$ python -q
>>> import numpy as np
>>> from numpy import linalg as LA
>>> np.set_printoptions(precision=3, suppress=True, linewidth=140, legacy="1.25")
>>> K = np.load("run3.npy")
>>> K
array([[ 6.416,  3.31 , -0.052,  8.358, -6.239,  2.623,  5.59 ,  0.272],
       [ 6.649, -1.203,  2.031,  3.263, -3.219, -0.361,  4.516, -1.139],
       [ 8.086, -4.104, -1.238,  2.222, -6.842,  0.748,  8.465, -3.337],
       [-0.516,  2.217,  3.921,  6.017,  1.585,  1.503,  1.624, -0.997],
       [ 8.048, -1.352, -1.903,  6.387, -9.077,  3.215, 10.073, -2.764],
       [ 6.   ,  5.149,  4.569,  9.228, -2.585,  1.013,  1.744,  2.141],
       [-0.157,  2.549,  6.331,  1.983,  5.132, -1.181, -3.594,  1.94 ],
       [ 5.668, -2.785,  3.054, -2.707, -0.21 , -3.105, -0.049, -0.126]])
>>> np.allclose(K @ K.T, K.T @ K)
False
>>> round(float(np.abs(LA.eigvals(K)).max()), 3)
14.609
>>> np.sort(np.abs(LA.eigvals(K)))
array([ 0.331,  0.549,  0.549,  0.605,  2.552,  4.563, 14.207, 14.609])
>>> K.inv()
Traceback (most recent call last):
  File "<python-input-8>", line 1, in <module>
    K.inv()
    ^^^^^
AttributeError: 'numpy.ndarray' object has no attribute 'inv'
>>> Q, vecs = LA.qr(K[:, :1])[0], LA.qr(K[:, 1:])[0]
>>> sig = LA.svd(Q.T @ vecs, compute_uv=False)
>>> np.degrees(np.arccos(sig.clip(0, 1)))
array([0.794])
>>> A2 = K / LA.norm(K, axis=1, keepdims=True)
>>> gram = A2 @ A2.T
>>> (np.abs(gram) > 0.9).astype(int)
array([[1, 0, 0, 0, 0, 0, 0, 0],
       [0, 1, 0, 0, 0, 0, 0, 0],
       [0, 0, 1, 0, 1, 0, 0, 0],
       [0, 0, 0, 1, 0, 0, 0, 0],
       [0, 0, 1, 0, 1, 0, 0, 0],
       [0, 0, 0, 0, 0, 1, 0, 0],
       [0, 0, 0, 0, 0, 0, 1, 0],
       [0, 0, 0, 0, 0, 0, 0, 1]])
>>> LA.norm(A2, axis=1)
array([1., 1., 1., 1., 1., 1., 1., 1.])
>>> rng = np.random.default_rng(659)
>>> A2 = K + rng.integers(-2, 3, (8, 4)) @ rng.integers(-2, 3, (4, 8))
>>> A2
array([[  8.416,  -0.69 ,  -0.052,   4.358,  -8.239,   6.623,  -0.41 ,   8.272],
       [  8.649,  -7.203,   7.031,  -1.737, -10.219,   2.639,   1.516,   1.861],
       [ 11.086,  -8.104,  -1.238,   3.222,  -6.842,   1.748,   7.465,  -5.337],
       [ -2.516,   2.217,   4.921,   6.017,   1.585,  -2.497,   2.624,   2.003],
       [  8.048,   0.648,  -4.903,  11.387,  -4.077,   0.215,  13.073,  -7.764],
       [  1.   ,   3.149,  13.569,   5.228, -10.585,  -6.987,   5.744,   6.141],
       [  0.843,  -3.451,  13.331,  -2.017,  -2.868,  -1.181,  -3.594,   1.94 ],
       [  3.668,  -0.785,   4.054,  -3.707,  -1.21 ,  -4.105,   0.951,   0.874]])
>>> LA.matrix_rank(A2 - K, tol=1e-8)
4
>>> A2 - K
array([[ 2., -4.,  0., -4., -2.,  4., -6.,  8.],
       [ 2., -6.,  5., -5., -7.,  3., -3.,  3.],
       [ 3., -4.,  0.,  1.,  0.,  1., -1., -2.],
       [-2.,  0.,  1.,  0.,  0., -4.,  1.,  3.],
       [ 0.,  2., -3.,  5.,  5., -3.,  3., -5.],
       [-5., -2.,  9., -4., -8., -8.,  4.,  4.],
       [ 1., -6.,  7., -4., -8.,  0.,  0.,  0.],
       [-2.,  2.,  1., -1., -1., -1.,  1.,  1.]])
